$ ipython --no-banner

In [1]: import numpy as np

In [2]: np.set_printoptions(precision=2, suppress=True, linewidth=120)

In [3]: def rnd(a):
   ...:     return np.round(a, 2) + 0
   ...: 

In [4]: feats = np.tanh(np.array([[0.4],
   ...:     [-0.9],
   ...:     [-1.3],
   ...:     [-0.5],
   ...:     [-2.0],
   ...:     [0.1],
   ...:     [1.1],
   ...:     [0.2],
   ...:     [0.3],
   ...:     [0.6],
   ...:     [0.5],
   ...:     [1.0],
   ...:     [-0.2],
   ...:     [-0.8],
   ...:     [0.5],
   ...:     [0.7],
   ...:     [-1.3],
   ...:     [0.2],
   ...:     [-0.6],
   ...:     [-0.3],
   ...:     [0.8],
   ...:     [-1.7],
   ...:     [-0.9]]) @ np.array([[3.3, -0.5, 0.7]]))

In [5]: rnd(feats)
Out[5]: 
array([[ 0.87, -0.2 ,  0.27],
       [-0.99,  0.42, -0.56],
       [-1.  ,  0.57, -0.72],
       [-0.93,  0.24, -0.34],
       [-1.  ,  0.76, -0.89],
       [ 0.32, -0.05,  0.07],
       [ 1.  , -0.5 ,  0.65],
       [ 0.58, -0.1 ,  0.14],
       [ 0.76, -0.15,  0.21],
       [ 0.96, -0.29,  0.4 ],
       [ 0.93, -0.24,  0.34],
       [ 1.  , -0.46,  0.6 ],
       [-0.58,  0.1 , -0.14],
       [-0.99,  0.38, -0.51],
       [ 0.93, -0.24,  0.34],
       [ 0.98, -0.34,  0.45],
       [-1.  ,  0.57, -0.72],
       [ 0.58, -0.1 ,  0.14],
       [-0.96,  0.29, -0.4 ],
       [-0.76,  0.15, -0.21],
       [ 0.99, -0.38,  0.51],
       [-1.  ,  0.69, -0.83],
       [-0.99,  0.42, -0.56]])

In [6]: G = np.cov(feats, rowvar=False)

In [7]: rnd(np.corrcoef(feats[:, 2], feats[:, 1])[0, 1])
Out[7]: np.float64(-1.0)

In [8]: G.shape
Out[8]: (3, 3)

In [9]: rnd(G)
Out[9]: 
array([[ 0.83, -0.33,  0.43],
       [-0.33,  0.15, -0.19],
       [ 0.43, -0.19,  0.24]])
